>>> import numpy as np
>>> np.set_printoptions(precision=2, suppress=True, linewidth=200)
>>> def tidy(a):
...     return np.round(a, 2) + 0
... 
>>> rng = np.random.default_rng(15163)
>>> lab = rng.integers(0, 3, 4)
>>> m1 = np.array([[1, 0, 1, 2], [0, 1, 0, -1], [0, 0, 1, 1], [-1, -2, -2, -2]]) * (lab[:, None] == lab)
>>> m1
array([[ 1,  0,  1,  0],
       [ 0,  1,  0, -1],
       [ 0,  0,  1,  0],
       [ 0, -2,  0, -2]])
>>> vec = np.array([-8, 4, 0, 4])
>>> target = m1 @ vec
>>> c, lr = np.zeros(4), 1 / np.linalg.norm(m1, 2) ** 2
>>> for i in range(50):
...     c -= lr * m1.T @ (m1 @ c - target)
...     if i % 10 == 0: print(i, round(np.linalg.norm(m1 @ c - target), 2))
... 
0 6.08
10 2.46
20 1.51
30 0.92
40 0.57
>>> tidy(c)
array([-7.5 ,  4.  , -0.31,  4.  ])
>>> hat = np.triu(np.array([[8, 0, 5, 8], [1, 5, 3, 4], [7, 0, 4, 4], [9, 0, 5, 1]]), 1) + np.eye(4)
>>> B = hat @ m1 @ np.linalg.inv(hat)
>>> B
array([[   1.,  -16.,   49., -156.],
       [   0.,   -7.,   24.,  -77.],
       [   0.,   -8.,   25.,  -76.],
       [   0.,   -2.,    6.,  -18.]])
>>> np.linalg.matrix_rank(B)
np.int64(4)
>>> tidy(np.poly(B))
array([ 1., -1., -5.,  9., -4.])
>>> lab = rng.permutation(4)
>>> lab
array([3, 1, 2, 0])
>>> B = m1[lab][:, lab]
>>> B
array([[-2, -2,  0,  0],
       [-1,  1,  0,  0],
       [ 0,  0,  1,  0],
       [ 0,  0,  1,  1]])
>>> np.diag(B)
array([-2,  1,  1,  1])
>>> np.trace(B)
np.int64(1)
>>> np.flatnonzero(np.linalg.matrix_power((m1 != 0) + (m1.T != 0) + np.eye(4), 4)[2])
array([0, 2])
>>> u, v = m1[2], m1[3]
>>> u @ u
np.int64(1)
>>> pr = (u @ v) / (u @ u) * u
>>> pr
array([0., 0., 0., 0.])
>>> np.linalg.matrix_rank(np.outer(u, v))
np.int64(1)
>>> arr = np.load("mat.npy")
>>> arr
array([[ 0.5,  0. ,  0.7,  0.8,  1.6, -0.3],
       [-1. , -0.1, -0.6, -0.7, -0.5,  0.4],
       [-0.3,  1.6, -0.2,  1.1,  1.5,  1.3],
       [-1.4, -0.3,  1. ,  0. ,  0.8,  0. ],
       [-0.6,  0.2, -0.7,  0.5,  0.1,  0.3],
       [-1. ,  1. , -1.7, -1.1,  0.8,  2. ],
       [-0.4, -0.6, -0.2, -0.5, -0.2, -1. ],
       [-0.8, -1.1,  1.3,  1.4,  0.1, -0.2],
       [ 1.9,  0.5,  0.9,  1.3, -1.5,  0.9],
       [ 0. , -1. ,  0.7,  0.6,  0.2,  0.4],
       [ 2.2,  2. , -0.4,  0.4, -0.5, -1.7],
       [-0.2,  1.5,  0.8,  0. , -0.2,  1. ],
       [-2.1, -0.4, -1.3,  0.2,  0.3, -0.8],
       [ 0.2,  0.6,  0.8,  0.9,  1.5, -0.8],
       [ 0.1,  0.9, -1.5, -1. ,  1.2,  1.4],
       [ 0.4, -1.3, -0.2,  0.3,  1.1,  0.3],
       [ 1.1, -0.7, -0.1,  0.1,  0. ,  0.7],
       [ 0.1,  0.8,  0.9, -0.1, -0.1,  1.1],
       [ 0.3, -0.2, -0.8,  0.4,  0.9, -0.2],
       [-0.9,  0.4,  0.8, -0.5, -0.8, -0.4],
       [ 0.9,  0.3, -1.4,  0.3,  1.7, -1. ],
       [-1. ,  0.8,  0.4,  2.2,  2.2,  2. ],
       [ 0.7,  0.6,  1.7,  0.5,  1. , -0.4],
       [-0.3, -0.3, -1. ,  1.9, -0.3,  0.7],
       [ 1. , -1.6,  0.2,  0.3, -0.2, -0.6],
       [-2.3, -0.7, -0.9, -0.6,  0.6, -0.2],
       [ 1. , -0.3, -0.1,  0.7,  0.3, -0.9],
       [ 0. ,  0.8,  1.1,  0. , -0.9, -0.7],
       [ 0.1,  1.2,  0.2,  0. ,  0.6,  0.3],
       [ 0.8,  0.2, -0.6, -0.4,  1.3, -0.3],
       [ 0.3, -0.6, -0.4, -0.1, -0.1,  0.7],
       [ 0.2,  1. ,  0.9, -0.8,  0.2, -0.1],
       [-1.1,  0.3, -2.9,  0.5,  0.1,  0.7],
       [-8. ,  2. ,  8. , -3. ,  8. , -4. ],
       [-1.7,  1. ,  0.1, -0.2,  1.7,  0.7],
       [-2. ,  1.6, -0.4,  0.4, -0.5,  1.9],
       [-2.3, -1.5, -0.3,  0.3, -0.2,  0.8],
       [-0.6, -0.3, -0.6, -0.2, -1.5, -1.7],
       [ 1.3,  0.3,  0.5,  0.2,  0.4,  0.1],
       [-0.2, -2. ,  1.4, -0.4, -0.6,  1. ],
       [-1.9,  0.5, -0.2,  1.1, -0.8,  1.2],
       [-0.5, -0.5, -0.2, -0.6, -1.7, -2.1],
       [-0.4, -1.4, -0.3, -2.3, -0.5,  0.4],
       [-0.5,  0.6, -0.9, -1.9,  0. ,  2.1]])
>>> vec = np.array([-3, -2, 0, 1, -2, 0])
>>> h1 = np.maximum(arr @ vec, 0)
>>> tidy(h1)
array([ 0. ,  3.5,  0. ,  3.2,  1.7,  0. ,  2.3,  5.8,  0. ,  2.2,  0. ,  0. ,  6.7,  0. ,  0. ,  0. ,  0. ,  0. ,  0. ,  3. ,  0. ,  0. ,  0. ,  4. ,  0.9,  6.5,  0. ,  0.2,  0. ,  0. ,  0.4,  0. ,
        3. ,  1. ,  0. ,  4.2, 10.6,  5.2,  0. ,  5.4,  7.4,  5.3,  2.7,  0. ])
>>> tidy(np.tanh(arr @ vec))
array([-1.  ,  1.  , -1.  ,  1.  ,  0.94, -0.94,  0.98,  1.  , -0.98,  0.98, -1.  , -0.96,  1.  , -1.  , -1.  , -0.46, -0.95, -0.95, -0.96,  1.  , -1.  , -0.66, -1.  ,  1.  ,  0.72,  1.  , -0.98,
        0.2 , -1.  , -1.  ,  0.38, -1.  ,  1.  ,  0.76, -0.46,  1.  ,  1.  ,  1.  , -1.  ,  1.  ,  1.  ,  1.  ,  0.99, -0.92])
>>> cov = np.cov(arr, rowvar=False)
>>> np.argsort(-arr.std(axis=0).round(6), kind="stable")
array([0, 2, 4, 5, 3, 1])
>>> tidy(np.linalg.eigvalsh(cov)[::-1])
array([5.51, 1.5 , 1.23, 0.8 , 0.72, 0.6 ])
>>> tidy(np.median(arr, axis=0))
array([-0.25,  0.25, -0.2 ,  0.15,  0.1 ,  0.3 ])
>>> Xs = arr - arr.mean(axis=0)
>>> left, sigma, Vh = np.linalg.svd(Xs, full_matrices=False)
>>> tidy((sigma ** 2).sum() ** 2 / (sigma ** 4).sum())
np.float64(3.01)
>>> np.linalg.matrix_rank(Xs)
np.int64(6)
>>> tidy(Vh[0] * np.sign(Vh[0, np.abs(Vh[0]).argmax()]))
array([-0.54,  0.13,  0.55, -0.19,  0.53, -0.26])
>>> tidy(sigma)
array([15.39,  8.04,  7.27,  5.88,  5.55,  5.07])
>>> np.abs(left[:, 0]).argmax()
np.int64(33)
>>> tidy(sigma ** 2 / (sigma ** 2).sum())
array([0.53, 0.15, 0.12, 0.08, 0.07, 0.06])
>>> tidy(Xs.mean(axis=0))
array([0., 0., 0., 0., 0., 0.])
>>> (np.sign(left[:, 0]) == np.sign(left[0, 0])).astype(int)
array([1, 0, 1, 1, 0, 0, 0, 1, 0, 0, 0, 0, 1, 1, 0, 0, 0, 0, 0, 1, 0, 1, 1, 0, 0, 1, 0, 0, 0, 0, 0, 1, 0, 1, 1, 0, 1, 0, 0, 0, 0, 0, 0, 0])
>>> np.abs(Vh[0]).argmax()
np.int64(2)
